$ python3 -q
>>> import numpy as np
>>> import numpy.linalg as la
>>> np.set_printoptions(precision=2, suppress=True, linewidth=140)
>>> rd = lambda a: np.round(a, 2) + 0
>>> feats = np.load("run14.npy")
>>> print(feats)
[[ 0.98 -1.1   0.32  0.2   0.78  0.49  0.76  1.03  0.97 -0.29]
 [ 0.9  -0.4   0.6   1.2   0.6  -0.2  -0.4  -0.8  -0.3   0.7 ]
 [-0.2   1.1  -1.6  -1.2  -0.6  -0.8   0.5  -1.   -0.5   1.8 ]
 [ 1.4  -0.7   0.1   2.    1.1  -0.3  -1.4   0.6  -0.6  -0.7 ]
 [-0.5   0.9   0.5  -0.9  -0.3  -0.6   0.9  -1.7   0.3   0.3 ]
 [ 0.5   0.4  -0.5   0.6   0.9   1.4  -1.4   0.1   0.7   0.6 ]
 [ 0.3  -1.3  -0.6   0.1  -0.7   2.   -0.1  -1.4  -0.9  -1.2 ]
 [ 1.9   1.    1.    0.6   0.5   0.    0.2   0.8  -0.6   0.8 ]
 [ 0.3  -0.2   1.2  -0.1   0.9  -1.7  -0.7   1.9   1.6  -0.1 ]
 [ 1.   -1.1   0.2   0.    0.8   0.7   0.7   0.9   0.8  -0.1 ]]
>>> rng = np.random.default_rng(3)
>>> lab = rng.permutation(10)
>>> lab
array([9, 6, 0, 2, 1, 4, 7, 5, 3, 8])
>>> M2 = feats[lab][:, lab]
>>> np.allclose(M2, feats)
False
>>> M2
array([[-0.1 ,  0.7 ,  1.  ,  0.2 , -1.1 ,  0.8 ,  0.9 ,  0.7 ,  0.  ,  0.8 ],
       [-1.2 , -0.1 ,  0.3 , -0.6 , -1.3 , -0.7 , -1.4 ,  2.  ,  0.1 , -0.9 ],
       [-0.29,  0.76,  0.98,  0.32, -1.1 ,  0.78,  1.03,  0.49,  0.2 ,  0.97],
       [ 1.8 ,  0.5 , -0.2 , -1.6 ,  1.1 , -0.6 , -1.  , -0.8 , -1.2 , -0.5 ],
       [ 0.7 , -0.4 ,  0.9 ,  0.6 , -0.4 ,  0.6 , -0.8 , -0.2 ,  1.2 , -0.3 ],
       [ 0.3 ,  0.9 , -0.5 ,  0.5 ,  0.9 , -0.3 , -1.7 , -0.6 , -0.9 ,  0.3 ],
       [ 0.8 ,  0.2 ,  1.9 ,  1.  ,  1.  ,  0.5 ,  0.8 ,  0.  ,  0.6 , -0.6 ],
       [ 0.6 , -1.4 ,  0.5 , -0.5 ,  0.4 ,  0.9 ,  0.1 ,  1.4 ,  0.6 ,  0.7 ],
       [-0.7 , -1.4 ,  1.4 ,  0.1 , -0.7 ,  1.1 ,  0.6 , -0.3 ,  2.  , -0.6 ],
       [-0.1 , -0.7 ,  0.3 ,  1.2 , -0.2 ,  0.9 ,  1.9 , -1.7 , -0.1 ,  1.6 ]])
>>> np.trace(M2)
np.float64(4.28)
>>> M2 = feats / np.sqrt((feats ** 2).mean(axis=1, keepdims=True))
>>> la.matrix_rank(feats - feats.mean(axis=1, keepdims=True))
np.int64(9)
>>> rd(M2[1])
array([ 1.33, -0.59,  0.89,  1.78,  0.89, -0.3 , -0.59, -1.19, -0.44,  1.04])
>>> la.matrix_rank(M2) == la.matrix_rank(feats)
np.True_
>>> lab = rng.permutation(10)
>>> M2 = feats[:, lab] * rng.choice([-1, 1], 10)
>>> print(M2)
[[-1.03 -0.78  0.2   0.49 -0.98  0.97 -0.29  0.76 -1.1  -0.32]
 [ 0.8  -0.6   1.2  -0.2  -0.9  -0.3   0.7  -0.4  -0.4  -0.6 ]
 [ 1.    0.6  -1.2  -0.8   0.2  -0.5   1.8   0.5   1.1   1.6 ]
 [-0.6  -1.1   2.   -0.3  -1.4  -0.6  -0.7  -1.4  -0.7  -0.1 ]
 [ 1.7   0.3  -0.9  -0.6   0.5   0.3   0.3   0.9   0.9  -0.5 ]
 [-0.1  -0.9   0.6   1.4  -0.5   0.7   0.6  -1.4   0.4   0.5 ]
 [ 1.4   0.7   0.1   2.   -0.3  -0.9  -1.2  -0.1  -1.3   0.6 ]
 [-0.8  -0.5   0.6   0.   -1.9  -0.6   0.8   0.2   1.   -1.  ]
 [-1.9  -0.9  -0.1  -1.7  -0.3   1.6  -0.1  -0.7  -0.2  -1.2 ]
 [-0.9  -0.8   0.    0.7  -1.    0.8  -0.1   0.7  -1.1  -0.2 ]]
>>> left, _, VT = la.svd(feats.T @ M2)
>>> rd(la.lstsq(feats, M2)[0])
array([[ 0.,  0.,  0.,  0., -1.,  0.,  0.,  0.,  0.,  0.],
       [ 0.,  0.,  0.,  0.,  0.,  0.,  0.,  0.,  1.,  0.],
       [ 0.,  0.,  0.,  0.,  0.,  0.,  0.,  0.,  0., -1.],
       [ 0.,  0.,  1.,  0.,  0.,  0.,  0.,  0.,  0.,  0.],
       [ 0., -1.,  0.,  0.,  0.,  0.,  0.,  0.,  0.,  0.],
       [ 0.,  0.,  0.,  1.,  0.,  0.,  0.,  0.,  0.,  0.],
       [ 0.,  0.,  0.,  0.,  0.,  0.,  0.,  1.,  0.,  0.],
       [-1.,  0.,  0.,  0.,  0.,  0.,  0.,  0.,  0.,  0.],
       [ 0.,  0.,  0.,  0.,  0.,  1.,  0.,  0.,  0.,  0.],
       [ 0.,  0.,  0.,  0.,  0.,  0.,  1.,  0.,  0.,  0.]])
>>> rd(left @ VT)
array([[ 0.,  0.,  0.,  0., -1.,  0.,  0.,  0.,  0.,  0.],
       [ 0.,  0.,  0.,  0.,  0.,  0.,  0.,  0.,  1.,  0.],
       [ 0.,  0.,  0.,  0.,  0.,  0.,  0.,  0.,  0., -1.],
       [ 0.,  0.,  1.,  0.,  0.,  0.,  0.,  0.,  0.,  0.],
       [ 0., -1.,  0.,  0.,  0.,  0.,  0.,  0.,  0.,  0.],
       [ 0.,  0.,  0.,  1.,  0.,  0.,  0.,  0.,  0.,  0.],
       [ 0.,  0.,  0.,  0.,  0.,  0.,  0.,  1.,  0.,  0.],
       [-1.,  0.,  0.,  0.,  0.,  0.,  0.,  0.,  0.,  0.],
       [ 0.,  0.,  0.,  0.,  0.,  1.,  0.,  0.,  0.,  0.],
       [ 0.,  0.,  0.,  0.,  0.,  0.,  1.,  0.,  0.,  0.]])
>>> m1 = np.load("layer19.npy")
>>> m1
array([[ 0.73, -0.26, -1.67, -1.24, -5.32,  3.4 , -2.  ,  7.19,  1.21],
       [ 4.22,  2.19, -1.62, -4.08, -1.3 , -2.9 , -1.61, -7.  ,  3.53],
       [ 0.68, -1.9 , -0.25, -0.57, -5.68,  2.77, -1.51,  7.92,  1.02],
       [ 4.49,  3.4 ,  1.11, -4.09,  0.25, -4.57, -0.44, -8.03,  4.98],
       [ 2.35, -1.59,  0.18, -3.21, -4.43,  2.28, -2.74,  7.65, -0.04],
       [ 1.87,  0.42,  0.9 , -1.46, -4.57,  2.43, -1.67,  7.32, -0.84],
       [ 0.2 , -0.84,  1.4 , -2.52, -6.3 ,  2.97, -1.16,  7.09, -0.12],
       [-0.99,  1.1 ,  0.12, -0.78, -4.99,  1.74, -1.64,  6.4 , -0.12],
       [ 4.74,  1.29, -0.31, -1.82, -0.28, -4.51, -0.85, -5.3 ,  2.18],
       [-7.82,  3.37, -2.12, -0.63,  4.32, -2.49, -1.79, -2.21, -4.63],
       [ 2.12,  0.68,  0.33, -0.6 , -4.34,  0.68, -2.62,  6.38,  0.81],
       [-5.98,  2.86, -1.89, -1.79,  2.82, -1.73, -0.42, -2.23, -3.76],
       [ 4.65,  4.14,  0.18, -2.42, -1.45, -4.25, -2.04, -6.26,  5.13],
       [-3.83,  1.67, -1.71, -1.95,  1.05, -0.21,  0.18, -2.48, -6.87],
       [ 1.81, -0.65, -1.54,  2.04, -4.42,  2.65, -2.68,  5.9 ,  0.84],
       [-6.05,  1.48, -0.41, -1.82,  1.39,  0.63, -1.87, -0.99, -5.25],
       [ 0.43,  1.15, -0.4 , -2.5 , -2.9 ,  3.09, -1.76,  7.38,  2.31],
       [ 0.42,  0.1 , -0.86, -1.31, -5.41,  1.74, -1.71,  7.07, -0.55],
       [ 5.83,  2.42,  0.56, -2.2 , -0.32, -3.86, -1.42, -6.29,  3.62],
       [ 5.03,  2.58,  0.8 , -2.93,  0.2 , -4.78, -0.22, -6.34,  5.32],
       [ 1.6 , -1.28,  0.08,  0.81, -3.36,  3.02, -2.48,  6.97, -0.73]])
>>> C2 = np.cov(m1, rowvar=False)
>>> np.median(m1, axis=0)
array([ 1.6 ,  1.15, -0.25, -1.82, -2.9 ,  0.68, -1.67,  5.9 ,  0.81])
>>> print(rd(np.corrcoef(m1[:, 1], m1[:, 7])[0, 1]))
-0.84
>>> rd(la.eigvalsh(C2)[::-1])
array([58.04, 26.99,  1.75,  1.7 ,  0.86,  0.67,  0.42,  0.38,  0.3 ])
>>> np.argsort(-m1.std(axis=0).round(6), kind="stable")
array([7, 0, 8, 4, 5, 1, 3, 2, 6])
